$ ipython --no-banner

In [1]: import numpy as np

In [2]: np.set_printoptions(precision=2, suppress=True, linewidth=140)

In [3]: m1 = np.load("dump.npy")

In [4]: m1
Out[4]: 
array([[ -0.35,   9.71,   3.73,   2.56,  -0.69,   5.08,   3.55],
       [  0.62, -12.29,   3.16,  -0.54,  -5.81,  -3.96,   4.83],
       [  1.5 , -11.51,   2.58,  -9.97,  -4.18,   2.56,   3.  ],
       [ -1.85,  22.84,  -8.77,   7.05,  -4.4 ,  -8.41,   0.65],
       [  0.11,   1.74,  -6.35,  11.25,  -1.36,   6.55,  -0.15],
       [  2.84,   7.04,  -4.58,  28.83, -14.43,   6.58,   1.73],
       [ -0.93,  20.33,   9.41, -22.04,   5.09,  -8.52,   2.17],
       [  1.44,   6.94,  -4.72,  30.58,  15.73,  10.62,   2.12],
       [ -3.05, -10.48,  -5.9 ,  -4.17,   1.65,  -1.88,   0.64],
       [  0.51,   9.67,   2.26,  -0.21,  19.4 ,  -4.65,  -1.7 ],
       [  0.47, -15.37,  -3.83,  15.24,  -6.49,  -0.76,  -4.25],
       [ -3.28,   4.45,  -6.14,  33.71,   4.44,   2.5 ,   4.92],
       [  1.13,  17.94,   4.64, -11.77,  -3.41,   1.54,   1.62],
       [ -2.55, -12.15,   7.35,   4.3 ,   5.19,  -1.11,  -0.83],
       [ -1.06,  -4.79,  -4.7 ,  27.22, -15.68,  -0.77,  -1.51],
       [  4.2 ,  -3.71,  -0.6 ,  -8.73, -13.81,  -1.96,   1.51],
       [ -3.53,   8.95,   1.01,  18.32, -17.63,   9.13,  -2.66],
       [ -1.3 , -12.33,  -0.42, -15.76,  23.09,  -9.67,  -4.56],
       [  5.25,   4.09,   1.55,   5.08,   2.65,  -6.26,   3.23],
       [ -3.86, -14.97,  -3.35, -18.05,   7.35,   9.04,  -2.33],
       [  2.24,  -6.59,  -3.46,  17.13,  -9.17,  -4.67,  -2.54],
       [ -2.76,  14.27,   2.59, -13.54,  -1.02,   4.06,   1.45],
       [ -1.38,  -4.69,   3.42,  12.79,   7.55,  14.21,  -2.32],
       [  3.06,   4.67,  -2.63,   3.06,   7.43,  -4.42,  -4.86],
       [  3.25, -23.05,   0.88, -46.22,  -7.06,   9.75,  -0.75],
       [ -3.78, -14.36,   0.88,   5.04, -11.41,   0.32,   0.86],
       [ -1.61,  -5.19,  -0.3 ,  13.56,  -7.43,  -1.55,   3.48],
       [ -2.22,  -8.44,   7.8 ,  23.29,   1.89,   2.11,   0.31]])

In [5]: Xc = m1 - m1.mean(axis=0)

In [6]: vecs = np.linalg.svd(Xc)[2][:5]

In [7]: out = Xc - Xc @ vecs.T @ vecs

In [8]: out.std(axis=0)
Out[8]: array([2.42, 0.15, 0.45, 0.07, 0.18, 0.15, 2.41])

In [9]: np.diag(vecs.T @ vecs)
Out[9]: array([0.01, 1.  , 0.96, 1.  , 0.99, 1.  , 0.04])

In [10]: arr = np.load("a.npy")

In [11]: arr
Out[11]: 
array([[ -6.46,   4.68,   1.37,  -8.04,  11.41,  22.67],
       [ -4.61,   4.86,   0.  , -10.54,  12.96,  22.83],
       [  2.23,  -1.11,  -2.92,  -5.61,  11.6 ,   7.63],
       [  2.79,  -0.83,  -2.23,  -4.33,  12.27,   7.3 ],
       [  1.23,  -2.36,  -3.94,  -3.95,  13.25,   6.05],
       [  1.53,  -1.18,  -1.96,  -4.91,  12.53,   5.85],
       [ -5.06,   3.7 ,   0.77, -10.84,  10.33,  21.57],
       [ -5.25,   5.88,   1.53,  -9.61,  12.34,  23.05],
       [ -8.03,   2.81,   0.76, -11.68,  11.1 ,  24.02],
       [  2.  ,  -0.86,  -4.53,  -6.3 ,  12.99,   6.57],
       [  0.39,  -2.76,  -2.92,  -6.61,  12.57,   7.56],
       [  0.74,  -0.91,  -3.98,  -5.2 ,  13.33,   5.88],
       [ -7.  ,   4.43,   1.11, -10.08,  10.48,  22.11],
       [ -0.05,  -0.93,  -3.93,  -4.04,  12.27,   5.68],
       [  1.65,  -0.55,  -1.87,  -6.06,  12.29,   7.86],
       [ -4.8 ,   4.28,  -0.26, -10.23,  11.57,  22.4 ],
       [  1.3 ,  -0.79,  -2.65,  -6.33,  12.54,   6.88],
       [ -6.43,   3.84,   1.62,  -8.71,   9.57,  20.94],
       [ -0.35,  -2.77,  -3.52,  -5.82,  13.04,   7.07],
       [ -0.72,  -0.92,  -3.57,  -5.2 ,  10.45,   6.44],
       [ -6.53,   3.13,   0.06, -11.2 ,  10.65,  20.98],
       [  1.  ,  -3.49,  -3.25,  -5.93,  11.4 ,   5.07],
       [ -5.51,   5.62,   1.52, -10.19,  11.64,  21.26],
       [  0.9 ,   0.38,  -3.04,  -7.  ,  11.09,   5.86],
       [  0.75,  -0.22,  -1.64,  -6.43,  12.07,   7.57],
       [  0.93,  -2.16,  -2.36,  -5.79,  12.45,   6.09],
       [  1.18,  -1.04,  -4.69,  -6.32,  12.62,   7.34],
       [  2.16,  -1.18,  -5.79,  -6.31,  14.18,   7.05],
       [ -6.14,   3.34,   0.97, -11.46,  12.59,  22.11],
       [  1.22,  -0.47,  -2.41,  -6.87,  12.73,   7.78],
       [  0.64,   0.15,  -2.05,  -8.  ,  12.7 ,   7.43],
       [  1.12,  -0.64,  -2.94,  -6.48,  12.17,   9.21],
       [  0.  ,  -0.85,  -2.81,  -5.63,  11.9 ,   7.32]])

In [12]: D = np.linalg.norm(arr[:, None] - arr[None], axis=-1)

In [13]: D.shape
Out[13]: (33, 33)

In [14]: np.flatnonzero(D[15] < D.mean() / 2)
Out[14]: array([ 0,  1,  6,  7,  8, 12, 15, 17, 20, 22, 28])

In [15]: np.linalg.matrix_rank(D ** 2)
Out[15]: np.int64(8)

In [16]: D[15].round(6).argsort(kind="stable")[:4]
Out[16]: array([15,  1,  6, 22])

In [17]: X = np.load("mat.npy")

In [18]: X
Out[18]: 
array([[ 2,  1,  0,  0],
       [ 3, -2,  0,  0],
       [ 0,  0,  2,  1],
       [ 0,  0,  3, -2]])

In [19]: # splits into 2 blocks

In [20]: out = X / np.sqrt((X ** 2).mean(axis=1, keepdims=True))

In [21]: print(X - X.mean(axis=1, keepdims=True))
[[ 1.25  0.25 -0.75 -0.75]
 [ 2.75 -2.25 -0.25 -0.25]
 [-0.75 -0.75  1.25  0.25]
 [-0.25 -0.25  2.75 -2.25]]

In [22]: mat = np.diag(np.array([1, 0, -1, 2, -2, -2])) + 4 * np.eye(6, k=1) + 4 * np.eye(6, k=-1)

In [23]: mat
Out[23]: 
array([[ 1.,  4.,  0.,  0.,  0.,  0.],
       [ 4.,  0.,  4.,  0.,  0.,  0.],
       [ 0.,  4., -1.,  4.,  0.,  0.],
       [ 0.,  0.,  4.,  2.,  4.,  0.],
       [ 0.,  0.,  0.,  4., -2.,  4.],
       [ 0.,  0.,  0.,  0.,  4., -2.]])

In [24]: # symmetric, so the eigenvalues are real

In [25]: W1 = np.array([[2, -1, 3, 2, -3],
    ...:     [-4, 3, -5, -3, 0],
    ...:     [2, 4, -3, 1, 0],
    ...:     [3, 5, 2, -5, 2],
    ...:     [-4, -1, 0, 5, 5],
    ...:     [0, 2, 3, 4, 3]])

In [26]: b = np.array([1, 0, 1, -2, 0])

In [27]: act = np.maximum(mat @ W1 + b, 0)

In [28]: (act > 0).astype(int)
Out[28]: 
array([[0, 1, 0, 0, 0],
       [1, 1, 1, 1, 0],
       [0, 1, 0, 0, 1],
       [0, 1, 0, 1, 1],
       [1, 1, 1, 0, 1],
       [0, 0, 0, 1, 1]])

In [29]: (act > 0).mean(axis=0)
Out[29]: array([0.33, 0.83, 0.33, 0.5 , 0.67])

In [30]: C = np.array([[-1, -1, 1], [-1, -1, -1], [-1, 1, -2], [0, -2, 2], [0, -2, 0]])

In [31]: (act @ C).round(6).argmax(axis=1)
Out[31]: array([0, 2, 0, 2, 1, 2])

In [32]: W1 @ C
Out[32]: 
array([[ -4,   4,   1],
       [  6,   2,  -3],
       [ -3, -11,   6],
       [-10,   0, -16],
       [  5, -15,   7],
       [ -5, -13,   0]])
